In [1]: import numpy as np

In [2]: from numpy import linalg as LA

In [3]: np.set_printoptions(precision=2, suppress=True, linewidth=100)

In [4]: m1 = np.load("w.npy")

In [5]: m1
Out[5]: 
array([[ 1.,  0.,  0.,  0.,  0.,  0.,  0.,  0.,  0.,  0.],
       [ 0.,  1.,  0.,  0.,  0.,  0.,  0.,  0.,  0.,  0.],
       [ 0.,  0.,  1.,  0.,  0.,  0.,  0.,  0.,  0.,  0.],
       [ 0.,  0.,  0., -1.,  0.,  0.,  0.,  0.,  0.,  0.],
       [ 0.,  0.,  0.,  0.,  1.,  0.,  0.,  0.,  0.,  0.],
       [ 0.,  0.,  0.,  0.,  0.,  1.,  0.,  0.,  0.,  0.],
       [ 0.,  0.,  0.,  0.,  0.,  0., -1.,  0.,  0.,  0.],
       [ 0.,  0.,  0.,  0.,  0.,  0.,  0.,  1.,  0.,  0.],
       [ 0.,  0.,  0.,  0.,  0.,  0.,  0.,  0.,  1.,  0.],
       [ 0.,  0.,  0.,  0.,  0.,  0.,  0.,  0.,  0.,  1.]])

In [6]: rng = np.random.default_rng(40800)

In [7]: idx = rng.permutation(10)

In [8]: idx
Out[8]: array([3, 2, 4, 1, 9, 0, 8, 5, 6, 7])

In [9]: Y = m1[idx][:, idx]

In [10]: np.allclose(Y, m1)
Out[10]: False

In [11]: np.sort(np.abs(LA.eigvals(Y)))
Out[11]: array([1., 1., 1., 1., 1., 1., 1., 1., 1., 1.])

In [12]: np.diag(Y)
Out[12]: array([-1.,  1.,  1.,  1.,  1.,  1.,  1.,  1., -1.,  1.])

In [13]: x0 = np.array([-1, 4, -3, 1, 1, 5, -4, 4, -5, 4])

In [14]: round(LA.det(m1), 2)
Out[14]: np.float64(1.0)

In [15]: [p for p in range(1, 25) if np.allclose(LA.matrix_power(m1, p), np.eye(10))]
Out[15]: [2, 4, 6, 8, 10, 12, 14, 16, 18, 20, 22, 24]

In [16]: m1.T @ (m1 @ x0)
Out[16]: array([-1.,  4., -3.,  1.,  1.,  5., -4.,  4., -5.,  4.])

In [17]: LA.pinv(m1)
Out[17]: 
array([[ 1.,  0.,  0.,  0.,  0.,  0.,  0.,  0.,  0.,  0.],
       [ 0.,  1.,  0.,  0.,  0.,  0.,  0.,  0.,  0.,  0.],
       [ 0.,  0.,  1.,  0.,  0.,  0.,  0.,  0.,  0.,  0.],
       [ 0.,  0.,  0., -1.,  0.,  0.,  0.,  0.,  0.,  0.],
       [ 0.,  0.,  0.,  0.,  1.,  0.,  0.,  0.,  0.,  0.],
       [ 0.,  0.,  0.,  0.,  0.,  1.,  0.,  0.,  0.,  0.],
       [ 0.,  0.,  0.,  0.,  0.,  0., -1.,  0.,  0.,  0.],
       [ 0.,  0.,  0.,  0.,  0.,  0.,  0.,  1.,  0.,  0.],
       [ 0.,  0.,  0.,  0.,  0.,  0.,  0.,  0.,  1.,  0.],
       [ 0.,  0.,  0.,  0.,  0.,  0.,  0.,  0.,  0.,  1.]])
